% python3 -q
>>> import numpy as np
>>> np.set_printoptions(suppress=True, linewidth=100)
>>> rd = lambda a: np.round(a, 2) + 0
>>> f = np.array([4, 2, 2, 1, 5, 0])
>>> X = 5 * np.eye(6) + np.outer(f, f)
>>> print(X)
[[21.  8.  8.  4. 20.  0.]
 [ 8.  9.  4.  2. 10.  0.]
 [ 8.  4.  9.  2. 10.  0.]
 [ 4.  2.  2.  6.  5.  0.]
 [20. 10. 10.  5. 30.  0.]
 [ 0.  0.  0.  0.  0.  5.]]
>>> # symmetric, so the eigenvalues are real
>>> vals, vecs = np.linalg.eigh(X)
>>> x = np.array([1, 0, 2, 1, 0, 2])
>>> print(x @ X @ x / (x @ x), vals[0], vals[-1])
13.1 5.0 55.0
>>> print(np.abs(X).sum(axis=1).max(), np.abs(vals).max())
75.0 55.0
>>> print(rd(vecs * np.maximum(vals, 0) @ vecs.T))
[[21.  8.  8.  4. 20.  0.]
 [ 8.  9.  4.  2. 10.  0.]
 [ 8.  4.  9.  2. 10.  0.]
 [ 4.  2.  2.  6.  5.  0.]
 [20. 10. 10.  5. 30.  0.]
 [ 0.  0.  0.  0.  0.  5.]]
>>> M = np.load("block0.npy")
>>> print(M)
[[ -0.4   1.5   0.8  14.    2.3  -1.2]
 [ -0.4   0.6  -0.7  -7.    0.4   0.9]
 [  0.1  -0.3  -0.1 -17.    1.3  -1.5]
 [  1.1  -1.5  -0.4  10.   -0.1   0.7]
 [  1.4  -1.5  -2.8  14.    0.1   0.3]
 [  2.   -0.1  -0.7  -5.    1.    0. ]
 [ -0.6  -1.5   0.   11.   -0.4   1. ]]
>>> # column 3 is much longer than the rest
>>> W1 = np.array([[2, 1, -1, 3],
...     [-2, -1, -3, -3],
...     [-1, -1, 1, 2],
...     [3, 3, 0, 1],
...     [0, -1, 3, 2],
...     [-1, -1, 3, -1]])
>>> beta = np.array([-3, -5, -4, -2])
>>> hid = np.maximum(M @ W1 + beta, 0)
>>> print(rd((hid > 0).mean(axis=0)))
[0.57 0.57 0.29 0.57]
>>> print((hid > 0).astype(int))
[[1 1 0 1]
 [0 0 0 0]
 [0 0 0 0]
 [1 1 1 1]
 [1 1 0 1]
 [0 0 0 0]
 [1 1 1 1]]
>>> C = np.array([[5, 2], [1, -3], [4, 3], [1, 2]])
>>> print(W1 @ C)
[[ 10   4]
 [-26 -16]
 [  0   8]
 [ 19  -1]
 [ 13  16]
 [  5   8]]
>>> print((hid @ C).round(6).argmax(axis=1))
[0 0 0 0 0 0 0]
>>> T = np.stack([M, 3 * M, M[::-1]])
>>> print(rd(np.einsum("bij,cij->bc", T, T)))
[[1017.35 3052.05   -0.98]
 [3052.05 9156.15   -2.94]
 [  -0.98   -2.94 1017.35]]
>>> print(np.linalg.matrix_rank(T))
[6 6 6]
>>> x = np.array([-1, -2, -1, 0, -1, -2])
>>> target = M @ x
>>> print(rd(np.linalg.lstsq(M, target)[0]))
[-1. -2. -1.  0. -1. -2.]
>>> rng = np.random.default_rng(286)
>>> target = target + 0.05 * rng.normal(size=7)
>>> print(rd(target))
[-3.25 -2.28  2.39  1.03  3.69 -1.99  1.99]
>>> beta, *_ = np.linalg.lstsq(M, target)
>>> print(rd(M.T @ (target - M @ beta)))
[0. 0. 0. 0. 0. 0.]
>>> print([round(float(np.linalg.norm(np.linalg.solve(M.T @ M + lam * np.eye(6), M.T @ target))), 2) for lam in (0, 1, 10, 100)])
[3.29, 2.4, 0.91, 0.18]
>>> print(beta.round())
[-1. -2. -1. -0. -1. -2.]
>>> out = np.c_[M[:, :5] @ np.array([[1, 0, 1, -2, -2],
...     [0, 0, 0, 0, -1],
...     [0, 2, -2, 1, -1],
...     [1, 2, 2, 1, 2],
...     [-2, 1, 2, 1, -1]]), np.array([-3, -3, 0, 3, 1, -5, 5])]
>>> print(rd(out))
[[  9.   31.9  30.6  17.9  24.2  -3. ]
 [ -8.2 -15.  -12.2  -6.5 -13.5  -3. ]
 [-19.5 -32.9 -31.1 -16.  -35.1   0. ]
 [ 11.3  19.1  21.7   7.3  19.8   3. ]
 [ 15.2  22.5  35.2   8.5  29.4   1. ]
 [ -5.  -10.4  -4.6  -8.7 -14.2  -5. ]
 [ 11.2  21.6  20.6  11.8  25.1   5. ]]
>>> print(rd(np.linalg.norm(np.linalg.qr(M)[0].T @ out, axis=0) ** 2 / ((out ** 2).sum(axis=0) + 1e-12)))
[1.   1.   1.   1.   1.   0.99]
>>> print(np.linalg.matrix_rank(np.c_[M, out]))
7
>>> print(rd(np.linalg.norm(out - M @ np.linalg.lstsq(M, out)[0], axis=0)))
[0.   0.   0.   0.   0.   0.89]
>>> z = rng.permutation(6)
>>> out = M[:, z] * rng.choice([-1, 1], 6)
>>> print(out)
[[ -2.3   0.4  14.    0.8  -1.2   1.5]
 [ -0.4   0.4  -7.   -0.7   0.9   0.6]
 [ -1.3  -0.1 -17.   -0.1  -1.5  -0.3]
 [  0.1  -1.1  10.   -0.4   0.7  -1.5]
 [ -0.1  -1.4  14.   -2.8   0.3  -1.5]
 [ -1.   -2.   -5.   -0.7   0.   -0.1]
 [  0.4   0.6  11.    0.    1.   -1.5]]
>>> left, _, vt = np.linalg.svd(M.T @ out)
>>> print(rd(np.linalg.lstsq(M, out)[0]))
[[ 0. -1.  0.  0.  0.  0.]
 [ 0.  0.  0.  0.  0.  1.]
 [ 0.  0.  0.  1.  0.  0.]
 [ 0.  0.  1.  0.  0.  0.]
 [-1.  0.  0.  0.  0.  0.]
 [ 0.  0.  0.  0.  1.  0.]]
>>> out = np.array([[0, 1, 0, 2, 1], [2, -2, 0, -2, 0]])
>>> A = out.T @ out
>>> print(A)
[[ 4 -4  0 -4  0]
 [-4  5  0  6  1]
 [ 0  0  0  0  0]
 [-4  6  0  8  2]
 [ 0  1  0  2  1]]
>>> print(rd(np.linalg.det(A)))
0.0
>>> print(rd(np.sort(np.abs(np.linalg.eigvals(A)))))
[ 0.    0.    0.    2.29 15.71]
>>> print(np.trace(A))
18
>>> vals, vecs = np.linalg.eigh(A)
>>> x = np.array([-2, -1, 1, 0, -1])
>>> print(np.abs(A).sum(axis=1).max(), rd(np.abs(vals).max()))
20 15.71
>>> print(rd(np.linalg.eigvalsh(A[1:, 1:])))
[ 0.    0.    0.92 13.08]
>>> print(x @ A @ x)
8
>>> print(rd(vecs * np.maximum(vals, 0) @ vecs.T))
[[ 4. -4.  0. -4.  0.]
 [-4.  5.  0.  6.  1.]
 [ 0.  0.  0.  0.  0.]
 [-4.  6.  0.  8.  2.]
 [ 0.  1.  0.  2.  1.]]
>>> cov = A.T @ A
>>> print(np.trace(cov), (A ** 2).sum())
252 252
>>> print(rd(np.linalg.eigvalsh(cov)[::-1]))
[246.75   5.25   0.     0.     0.  ]
>>> print(np.linalg.matrix_rank(cov))
2
